$ python3 -q
>>> import numpy as np
>>> np.set_printoptions(precision=2, suppress=True, linewidth=120, legacy="1.25")
>>> arr = np.loadtxt("block11.csv", delimiter=",")
>>> arr
array([[ 4.,  5.,  6.,  7.,  8.,  9.],
       [10., 11., 12., 13., 14., 15.],
       [16., 17., 18., 19., 20., 21.],
       [22., 23., 24., 25., 26., 27.]])
>>> # rank 2
>>> round(float(np.trace(np.linalg.pinv(arr) @ arr)), 2)
2.0
>>> np.linalg.lstsq(arr[:-1].T, arr[-1])[2]
2
>>> np.unique(arr.round(6), axis=0).shape
(4, 6)
>>> np.allclose(arr[:-1].T @ np.linalg.lstsq(arr[:-1].T, arr[-1])[0], arr[-1])
True
>>> np.abs(np.diag(np.linalg.qr(arr)[1])) > 1e-9
array([ True,  True, False, False])
>>> U, sig, Vt = np.linalg.svd(arr)
>>> np.argmax(sig[:-1] / (sig[1:] + 1e-6)) + 1
2
>>> A2 = U[:, :2] @ np.diag(sig[:2]) @ Vt[:2]
>>> np.linalg.matrix_rank(arr, rtol=0.05)
1
>>> np.round(np.linalg.norm(arr - A2, 2), 2), round(sig[2], 2)
(0.0, 0.0)
>>> A2
array([[ 4.,  5.,  6.,  7.,  8.,  9.],
       [10., 11., 12., 13., 14., 15.],
       [16., 17., 18., 19., 20., 21.],
       [22., 23., 24., 25., 26., 27.]])
>>> U, sig, Vt = np.linalg.svd(arr)
>>> V = Vt[:(sig > 1e-8).sum()]
>>> rng = np.random.default_rng(476652)
>>> x0 = arr[3] + -2 * arr[0] + rng.integers(2) * np.eye(6)[2]
>>> x0
array([14., 13., 12., 11., 10.,  9.])
>>> np.allclose(V.T @ V @ x0, x0)
True
>>> np.diag(V.T @ V)
array([0.52, 0.3 , 0.18, 0.18, 0.3 , 0.52])
>>> round(np.linalg.norm(arr) ** 2 / np.linalg.norm(arr, 2) ** 2, 2)
1.0
>>> round(float(np.linalg.norm(arr[2] - arr[1])), 2)
14.7
>>> round(float(np.linalg.norm(arr, 1)), 2), round(float(np.linalg.norm(arr, np.inf)), 2)
(72.0, 147.0)
>>> arr[2] @ arr[1]
1405.0
>>> round(float(np.linalg.norm(arr[2], 1)), 2), round(np.linalg.norm(arr[2], np.inf), 2)
(111.0, 21.0)
>>> np.linalg.norm(arr, axis=1).argmax()
3
>>> round(float(np.linalg.norm(arr, "nuc")), 2)
86.41
>>> round(np.linalg.norm(arr, 2), 2)
83.1
>>> x0 = np.array([0, 1, 0, -3, 2, 2])
>>> (arr @ x0).argmax()
3
>>> np.sign((arr @ x0).round(6))
array([1., 1., 1., 1.])
>>> np.einsum("ij,j->i", arr, x0)
array([18., 30., 42., 54.])
>>> np.linalg.norm(arr @ x0) <= np.linalg.norm(arr, 2) * np.linalg.norm(x0) + 1e-9
True
>>> arr @ np.eye(6)[4]
array([ 8., 14., 20., 26.])
>>> K = np.load("mat.npy")
>>> K
array([[ 3.58,  1.4 ,  0.9 ],
       [-1.61,  0.  , -0.4 ],
       [-4.02,  1.3 , -1.  ],
       [-2.8 , -0.2 , -0.7 ],
       [ 4.  ,  1.4 ,  1.  ],
       [-0.39,  0.3 , -0.1 ],
       [ 0.01,  0.8 ,  0.  ],
       [ 5.59, -1.8 ,  1.4 ],
       [ 5.59, -0.6 ,  1.4 ],
       [-3.95,  0.7 , -1.  ],
       [-1.55, -0.3 , -0.4 ],
       [ 3.98, -0.2 ,  1.  ],
       [-4.  , -0.2 , -1.  ],
       [-2.41,  0.5 , -0.6 ],
       [-3.23, -1.3 , -0.8 ],
       [ 1.21,  1.1 ,  0.3 ],
       [-4.8 ,  1.  , -1.2 ],
       [-6.39,  0.8 , -1.6 ],
       [ 4.81, -1.3 ,  1.2 ],
       [ 0.39, -1.1 ,  0.1 ]])
>>> Z = K[[0, 4]].astype(float)
>>> for _ in range(5):
...     labels = np.linalg.norm(K[:, None] - Z, axis=-1).argmin(axis=1)
...     Z = np.array([K[labels == j].mean(axis=0) for j in range(2)])
... 
>>> labels
array([1, 0, 0, 0, 1, 0, 0, 1, 1, 0, 0, 1, 0, 0, 0, 1, 0, 0, 1, 0])
>>> np.bincount(labels)
array([13,  7])
>>> np.abs(Z[1] - Z[0]).argmax()
0
>>> Ac = (K - K.mean(axis=0)) / K.std(axis=0)
>>> Ac.std(axis=0)
array([1., 1., 1.])
>>> b = np.linalg.lstsq(np.delete(Ac, 2, axis=1), Ac[:, 2])[0]
>>> round(1 - np.var(Ac[:, 2] - np.delete(Ac, 2, axis=1) @ b), 2)
1.0
